$ python3 -q
>>> import numpy as np
>>> import numpy.linalg as la
>>> np.set_printoptions(precision=2, suppress=True, linewidth=140)
>>> Z = np.sign(np.array([[2, 3, 1, 1], [1, 3, 2, 0], [1, 0, 2, 2], [1, 2, 1, 2]]))
>>> Y = (np.tril(Z, -1) + np.eye(4)) @ (np.triu(Z, 1) + np.eye(4))
>>> ev = np.array([5, 4, -5, -2])
>>> mat = np.rint(Y * ev @ la.inv(Y)) + 0
>>> print(mat)
[[ 17.  -3. -11.   2.]
 [ 31.  -8. -29.  11.]
 [ 25.  -6. -19.   5.]
 [ 37.  -9. -35.  12.]]
>>> Y = np.array([[-4, -1], [-1, -2]])
>>> Z = np.kron(Y, mat)
>>> print(la.matrix_rank(Z))
8
>>> M = np.load("w.npy")
>>> print(M)
[[-1  0  0  0  0  0  0  0]
 [ 0  0  0  0  0  0  0  0]
 [ 0  0  1  0  0  0  0  0]
 [ 0  0  0  1  0  0  0  0]
 [ 0  0  0  0  0  0  0  0]
 [ 0  0  0  0  0 -1  0  0]
 [ 0  0  0  0  0  0  0  0]
 [ 0  0  0  0  0  0  0  0]]
>>> print([round(float(x), 2) for x in la.svd(M, compute_uv=False)[:3]])
[1.0, 1.0, 1.0]
>>> print(la.matrix_rank(M, rtol=0.1))
4
>>> print(M @ M)
[[1 0 0 0 0 0 0 0]
 [0 0 0 0 0 0 0 0]
 [0 0 1 0 0 0 0 0]
 [0 0 0 1 0 0 0 0]
 [0 0 0 0 0 0 0 0]
 [0 0 0 0 0 1 0 0]
 [0 0 0 0 0 0 0 0]
 [0 0 0 0 0 0 0 0]]
>>> print((la.matrix_power((M != 0) + (M.T != 0) + np.eye(8), 8) > 0).astype(int))
[[1 0 0 0 0 0 0 0]
 [0 1 0 0 0 0 0 0]
 [0 0 1 0 0 0 0 0]
 [0 0 0 1 0 0 0 0]
 [0 0 0 0 1 0 0 0]
 [0 0 0 0 0 1 0 0]
 [0 0 0 0 0 0 1 0]
 [0 0 0 0 0 0 0 1]]
>>> print((M != 0).astype(int))
[[1 0 0 0 0 0 0 0]
 [0 0 0 0 0 0 0 0]
 [0 0 1 0 0 0 0 0]
 [0 0 0 1 0 0 0 0]
 [0 0 0 0 0 0 0 0]
 [0 0 0 0 0 1 0 0]
 [0 0 0 0 0 0 0 0]
 [0 0 0 0 0 0 0 0]]
>>> print(np.flatnonzero(la.matrix_power((M != 0) + (M.T != 0) + np.eye(8), 8)[6]))
[6]
>>> print(la.matrix_rank(M - M[0, 0] * np.eye(8)))
6
>>> print(M @ M)
[[1 0 0 0 0 0 0 0]
 [0 0 0 0 0 0 0 0]
 [0 0 1 0 0 0 0 0]
 [0 0 0 1 0 0 0 0]
 [0 0 0 0 0 0 0 0]
 [0 0 0 0 0 1 0 0]
 [0 0 0 0 0 0 0 0]
 [0 0 0 0 0 0 0 0]]
>>> print(np.trace(mat))
2.0
>>> print(np.round(la.det(mat), 2))
200.0
>>> W = np.array([[3, 3], [3, 3], [2, 0], [0, -1]])
>>> b = np.array([3, 1])
>>> hid = np.maximum(mat @ W + b, 0)
>>> print((hid > 0).mean(axis=0))
[1. 1.]
>>> print((hid > 0).astype(int))
[[1 1]
 [1 1]
 [1 1]
 [1 1]]
>>> Z = np.array([[3, 2, 5], [0, 4, 4]])
>>> print(hid @ Z)
[[ 69. 210. 279.]
 [ 42. 264. 306.]
 [ 66. 256. 322.]
 [ 51. 326. 377.]]
>>> print((hid @ Z).round(6).argmax(axis=1))
[2 2 2 2]
>>> data = np.array([[2, 0, 0, 0, 0, 0],
...     [0, 1, 0, 0, 0, 0],
...     [0, 0, -1, 0, 0, 0],
...     [0, 0, 0, 1, 0, 0],
...     [0, 0, 0, 0, 1, 0],
...     [0, 0, 0, 0, 0, -1]])
>>> T = np.stack([data, 3 * data, data[::-1]])
>>> print(T.sum(axis=0))
[[ 8  0  0  0  0 -1]
 [ 0  4  0  0  1  0]
 [ 0  0 -4  1  0  0]
 [ 0  0 -1  4  0  0]
 [ 0  1  0  0  4  0]
 [ 2  0  0  0  0 -4]]
>>> print(la.matrix_rank(T))
[6 6 6]
>>> print(la.det(T))
[   2. 1458.   -2.]
>>> print(la.matrix_rank(T.reshape(3, -1)))
2
>>> print(M @ M.T)
[[1 0 0 0 0 0 0 0]
 [0 0 0 0 0 0 0 0]
 [0 0 1 0 0 0 0 0]
 [0 0 0 1 0 0 0 0]
 [0 0 0 0 0 0 0 0]
 [0 0 0 0 0 1 0 0]
 [0 0 0 0 0 0 0 0]
 [0 0 0 0 0 0 0 0]]
>>> print(la.svd(M, compute_uv=False))
[1. 1. 1. 1. 0. 0. 0. 0.]
>>> ev, vecs = la.eigh(data)
>>> vec = np.array([3, 1, 1, -3, -1, 2])
>>> print(vec @ data @ vec / (vec @ vec), ev[0], ev[-1])
0.96 -1.0 2.0
>>> print(np.abs(data).sum(axis=1).max(), np.abs(ev).max())
2 2.0
>>> print(np.flatnonzero(la.matrix_power((data != 0) + (data.T != 0) + np.eye(6), 6)[4]))
[4]
>>> print(data @ data)
[[4 0 0 0 0 0]
 [0 1 0 0 0 0]
 [0 0 1 0 0 0]
 [0 0 0 1 0 0]
 [0 0 0 0 1 0]
 [0 0 0 0 0 1]]
>>> print(np.sort(la.eigvals(data).real))
[-1. -1.  1.  1.  1.  2.]
>>> u = np.array([-5, -1, -2, -2, 4, 2])
>>> Y = data + np.outer(u, np.eye(6)[0])
>>> print(Y)
[[-3.  0.  0.  0.  0.  0.]
 [-1.  1.  0.  0.  0.  0.]
 [-2.  0. -1.  0.  0.  0.]
 [-2.  0.  0.  1.  0.  0.]
 [ 4.  0.  0.  0.  1.  0.]
 [ 2.  0.  0.  0.  0. -1.]]
>>> print(la.matrix_rank(la.inv(Y) - la.inv(data), tol=1e-8))
1
>>> J = np.loadtxt("a.csv", delimiter=",")
>>> print(J)
[[-2.  0. -8. -4. -6. -6.  0. -2. -2. -4. -4. -2. -6. -4. -6.]
 [ 2. -3.  2. -2.  3.  0.  0.  2.  2. -2.  4. -4.  6.  1.  6.]
 [-1. -2. -2. -6.  1. -4.  0. -1.  2. -3.  1. -5.  0.  2.  3.]
 [-3.  2. -2. -2. -1. -2.  0. -3.  0.  1. -3.  1. -6.  2. -3.]
 [ 0.  1. -4.  2. -5. -1.  0.  0. -3. -1. -3.  2. -3. -5. -6.]]
>>> u = np.array([5, 1, -1])
>>> print(np.cross(J[1, :3], J[0, :3]))
[24. 12. -6.]
>>> print(np.convolve(J[1], u))
[ 10. -13.   5.  -5.  11.   5.  -3.  10.  12. -10.  16. -14.  22.  15.  25.   5.  -6.]
